$ python3 -q
>>> import numpy as np
>>> import numpy.linalg as la
>>> np.set_printoptions(precision=4, suppress=True, linewidth=120)
>>> def tidy(a):
...     return np.round(a, 4) + 0
... 
>>> mat = np.load("layer13.npy")
>>> print(tidy(mat))
[[ -7.6301  -9.685   -5.3699]
 [ -7.48    -9.76    -5.52  ]
 [-13.6523  -6.6739   0.6523]
 [ -6.1089 -10.4455  -6.8911]
 [-11.4221  -7.7889  -1.5779]
 [ -4.1436 -11.4282  -8.8564]
 [ -6.8841 -10.058   -6.1159]
 [ -9.7553  -8.6223  -3.2447]
 [ -7.8902  -9.5549  -5.1098]
 [ -7.5595  -9.7203  -5.4405]
 [ -6.3446 -10.3277  -6.6554]
 [ -9.1977  -8.9012  -3.8023]
 [ -8.0135  -9.4933  -4.9865]
 [ -9.8513  -8.5743  -3.1487]
 [ -8.3223  -9.3388  -4.6777]
 [-11.7377  -7.6312  -1.2623]
 [ -8.0584  -9.4708  -4.9416]
 [ -8.087   -9.4565  -4.913 ]
 [ -3.0478 -11.9761  -9.9522]
 [-11.0977  -7.9512  -1.9023]
 [ -9.385   -8.8075  -3.615 ]]
>>> W2 = mat[[2, 19]].astype(float)
>>> for _ in range(4):
...     z = la.norm(mat[:, None] - W2, axis=-1).argmin(axis=1)
...     W2 = np.array([mat[z == j].mean(axis=0) for j in range(2)])
... 
>>> print(z)
[1 1 0 1 0 1 1 0 1 1 1 1 1 0 1 0 1 1 1 0 0]
>>> print(tidy(W2))
[[-10.9859  -8.007   -2.0141]
 [ -7.0548  -9.9726  -5.9452]]
>>> W1 = np.array([[2, 1, 3, 2, -2, -2], [-3, 0, -2, -1, 1, -3], [3, 2, 1, 3, -1, -1]])
>>> b = np.array([7, 1, 4, 3, 9, 3])
>>> hid = np.maximum(mat @ W1 + b, 0)
>>> print(tidy((hid > 0).mean(axis=0)))
[1.     0.     0.0952 0.     1.     1.    ]
>>> print(la.matrix_rank(hid))
3
>>> W2 = np.array([[-1, -2, -3],
...     [-3, 3, 1],
...     [1, -1, 3],
...     [1, -3, 0],
...     [-2, -1, -3],
...     [2, -3, 0]])
>>> print(W1 @ W2)
[[ 0 -2 10]
 [-8 19  0]
 [-5 -6 -1]]
>>> d = la.norm(mat[:, None] - mat[None], axis=-1)
>>> print(la.matrix_rank(d ** 2))
3
>>> print(np.unravel_index(d.round(6).argmax(), d.shape))
(np.int64(2), np.int64(18))
>>> print(tidy(d[:5, :5]))
[[ 0.      0.2252  9.0333  2.2817  5.6881]
 [ 0.2252  0.      9.2585  2.0565  5.9133]
 [ 9.0333  9.2585  0.     11.315   3.3452]
 [ 2.2817  2.0565 11.315   0.      7.9698]
 [ 5.6881  5.9133  3.3452  7.9698  0.    ]]
>>> print((d + 1e9 * np.eye(21)).round(6).argmin(axis=1))
[ 9  9 15 10 15 18 10 13 12  0  3 20 16  7 17  4 17 16  5  4 11]
>>> print(d.shape)
(21, 21)
>>> vec = np.array([3, 2, 0])
>>> print((mat @ vec).argmax())
18
>>> print(la.norm(mat @ vec) <= la.norm(mat, 2) * la.norm(vec) + 1e-9)
True
>>> z = mat[:, 0] > np.median(mat[:, 0])
>>> u = mat[z].mean(axis=0) - mat[~z].mean(axis=0)
>>> print(np.argsort(-np.abs(u).round(6), kind="stable"))
[0 2 1]
>>> print(z.astype(int))
[1 1 0 1 0 1 1 0 1 1 1 0 1 0 0 0 0 0 1 0 0]
>>> other = np.array([[5, 4, 1, -3], [1, -1, -1, -3]])
>>> data = other.T @ other
>>> print(data)
[[ 26  19   4 -18]
 [ 19  17   5  -9]
 [  4   5   2   0]
 [-18  -9   0  18]]
>>> u = np.array([1, 1])
>>> print(np.cross(data[0, :3], data[3, :3]))
[ 36 -72 108]
>>> print(np.correlate(data[0], data[3], "full"))
[ 468  342 -162 -963 -378   90  324]
>>> print(np.array([np.convolve(row, u, "same") for row in data]))
[[ 26  45  23 -14]
 [ 19  36  22  -4]
 [  4   9   7   2]
 [-18 -27  -9  18]]
>>> Uu, s, vt = la.svd(data)
>>> print(np.argmax(s[:-1] / (s[1:] + 1e-6)) + 1)
2
>>> other = Uu[:, :2] @ np.diag(s[:2]) @ vt[:2]
>>> print(tidy(other))
[[ 26.  19.   4. -18.]
 [ 19.  17.   5.  -9.]
 [  4.   5.   2.   0.]
 [-18.  -9.   0.  18.]]
>>> Uu, s, vt = la.svd(data)
>>> V = vt[:(s > 1e-8).sum()]
>>> rng = np.random.default_rng(889)
>>> vec = data[3] + -1 * data[1] + rng.integers(2) * np.eye(4)[1]
>>> print(vec)
[-37. -26.  -5.  27.]
>>> print(tidy(np.diag(V.T @ V)))
[0.4915 0.5932 0.1525 0.7627]
>>> print(la.matrix_rank(np.vstack([data, vec])))
2
>>> print(np.allclose(V.T @ V @ vec, vec))
True
>>> print(tidy(la.norm(vec - V.T @ V @ vec)))
0.0
>>> w, V = la.eigh(data)
>>> vec = np.array([2, 0, 3, 3])
>>> print(tidy(vec @ data @ vec / (vec @ vec)), tidy(w[0]), tidy(w[-1]))
5.2727 0.0 52.9767
>>> print((np.sign(V[:, -1].round(6)) == np.sign(V[0, -1].round(6))).astype(int))
[1 1 1 0]
>>> print(tidy(V * np.abs(w) @ V.T))
[[ 26.  19.   4. -18.]
 [ 19.  17.   5.  -9.]
 [  4.   5.   2.   0.]
 [-18.  -9.   0.  18.]]
>>> W0 = np.load("arr.npy")
>>> print(W0)
[[ 4.  3.  0.  0.]
 [ 1.  0.  0.  0.]
 [ 0.  0.  3. -1.]
 [ 0.  0. -3.  3.]]
>>> # 2 groups of indices that never mix
>>> vec = np.array([2, -2, -1, -2])
>>> target = W0 @ vec
>>> b, lr = np.zeros(4), 1 / la.norm(W0, 2) ** 2
>>> for i in range(6):
...     b -= lr * W0.T @ (W0 @ b - target)
...     if i % 1 == 0: print(i, round(la.norm(W0 @ b - target), 4))
... 
0 2.9329
1 2.8176
2 2.7097
3 2.6078
4 2.5114
5 2.4204
>>> print(tidy(la.cond(W0)))
8.7148
